$ python3 -q
>>> import numpy as np
>>> np.set_printoptions(precision=3, suppress=True, linewidth=120, floatmode="fixed")
>>> m1 = np.load("case19.npy")
>>> m1
array([[-41,   1,   2,   2,   2,   2,  -2],
       [ -2,  10,   0,   0,   0,   0,   2],
       [  1,   0, -17,  -2,  -1,  -2,   0],
       [  1,  -1,   0,  26,   2,   2,  -2],
       [ -2,   2,  -1,   0,  22,  -2,   0],
       [  2,   1,   2,   1,   1,  43,   0],
       [ -2,   0,   0,  -2,   2,   0,  -1]])
>>> vec = np.array([0, 0, 0, 2, 2, 1, -1])
>>> rhs = m1 @ vec
>>> c, lr = np.zeros(7), 1 / np.linalg.norm(m1, 2) ** 2
>>> for i in range(12):
...     c -= lr * m1.T @ (m1 @ c - rhs)
...     if i % 2 == 0: print(i, round(np.linalg.norm(m1 @ c - rhs), 3))
... 
0 46.05
2 20.896
4 10.162
6 5.424
8 3.284
10 2.307
>>> c
array([-0.040, -0.023,  0.013,  2.061,  1.954,  1.000, -0.191])
>>> rng = np.random.default_rng(701318)
>>> Y = m1 + rng.integers(-2, 3, (7, 6)) @ rng.integers(-2, 3, (6, 7))
>>> Y
array([[-42,   4,   1,   0,  -7,  -1, -11],
       [  1,  11,   2,  -3,   3,   4,  10],
       [  9,  10, -13,  -3,   2,   1,  -6],
       [  6,   0,  -1,  30,   9,   8,   4],
       [  0,  10,   6, -10,  22,  -5,  -3],
       [  2,  -1,  -4,   3,  -7,  33,  -6],
       [ -2,   7,   1,  -8,  -7,  -2, -10]])
>>> np.abs(Y - m1).sum(axis=1)
array([28, 24, 35, 30, 33, 34, 34])
>>> J = np.loadtxt("w.csv", delimiter=",")
>>> J
array([[-4.000,  0.000,  2.000,  0.000],
       [-2.000, -2.000,  2.000,  2.000],
       [ 0.000, -4.000,  2.000,  4.000],
       [ 4.000, -4.000,  0.000,  4.000]])
>>> # rows and columns are dependent
>>> np.round(np.linalg.det(J[::-1]), 3)
np.float64(0.0)
>>> np.einsum("ij,ji->", J, J)
np.float64(8.0)
>>> np.round(np.linalg.eigvals(J), 3) + 0
array([-2.000,  2.000,  0.000,  0.000])
>>> np.kron(np.eye(2, dtype=int), J)
array([[-4.000,  0.000,  2.000,  0.000, -0.000,  0.000,  0.000,  0.000],
       [-2.000, -2.000,  2.000,  2.000, -0.000, -0.000,  0.000,  0.000],
       [ 0.000, -4.000,  2.000,  4.000,  0.000, -0.000,  0.000,  0.000],
       [ 4.000, -4.000,  0.000,  4.000,  0.000, -0.000,  0.000,  0.000],
       [-0.000,  0.000,  0.000,  0.000, -4.000,  0.000,  2.000,  0.000],
       [-0.000, -0.000,  0.000,  0.000, -2.000, -2.000,  2.000,  2.000],
       [ 0.000, -0.000,  0.000,  0.000,  0.000, -4.000,  2.000,  4.000],
       [ 0.000, -0.000,  0.000,  0.000,  4.000, -4.000,  0.000,  4.000]])
>>> round(float(np.linalg.eigvals(J).sum().real), 3)
0.0
>>> np.round(np.poly(J), 3) + 0
array([ 1.000,  0.000, -4.000,  0.000,  0.000])
>>> mat = np.loadtxt("m.csv", delimiter=",")
>>> mat
array([[-1.000,  2.000,  1.000, -2.000,  3.000,  1.000,  0.000],
       [ 0.000,  1.000, -1.000, -2.000, -1.000,  0.000,  3.000],
       [ 1.000, -3.000,  0.000, -2.000,  2.000,  3.000, -3.000],
       [ 0.000,  1.000, -1.000, -2.000, -1.000,  0.000,  3.000]])
>>> np.linalg.matrix_rank(mat, rtol=0.1)
np.int64(3)
>>> np.argsort(-np.linalg.norm(mat, axis=0).round(6), kind="stable")[:3]
array([6, 3, 1])
>>> [round(float(x), 3) for x in np.linalg.svd(mat, compute_uv=False)[:3]]
[6.967, 5.076, 3.699]
>>> round(float(np.linalg.norm(mat, 2) / np.linalg.norm(mat)), 3)
0.743
>>> E = np.array([[0, 3, 3, -1, 0],
...     [3, 0, 3, 3, 2],
...     [-1, 2, -2, 3, -3],
...     [2, -2, -2, -2, -2],
...     [3, 1, 1, -3, 1],
...     [3, -1, -3, 3, 1],
...     [-3, 0, 1, 0, 3],
...     [2, 0, 0, -2, -1]])
>>> E
array([[ 0,  3,  3, -1,  0],
       [ 3,  0,  3,  3,  2],
       [-1,  2, -2,  3, -3],
       [ 2, -2, -2, -2, -2],
       [ 3,  1,  1, -3,  1],
       [ 3, -1, -3,  3,  1],
       [-3,  0,  1,  0,  3],
       [ 2,  0,  0, -2, -1]])
>>> vec = np.array([6, 2, 7, 7, 9])
>>> a = np.maximum(E @ vec, 0)
>>> np.tanh(E @ vec)
array([ 1.000,  1.000, -1.000, -1.000,  1.000,  1.000,  1.000, -1.000])
>>> E * (a > 1e-9)[:, None]
array([[ 0,  3,  3, -1,  0],
       [ 3,  0,  3,  3,  2],
       [ 0,  0,  0,  0,  0],
       [ 0,  0,  0,  0,  0],
       [ 3,  1,  1, -3,  1],
       [ 3, -1, -3,  3,  1],
       [-3,  0,  1,  0,  3],
       [ 0,  0,  0,  0,  0]])
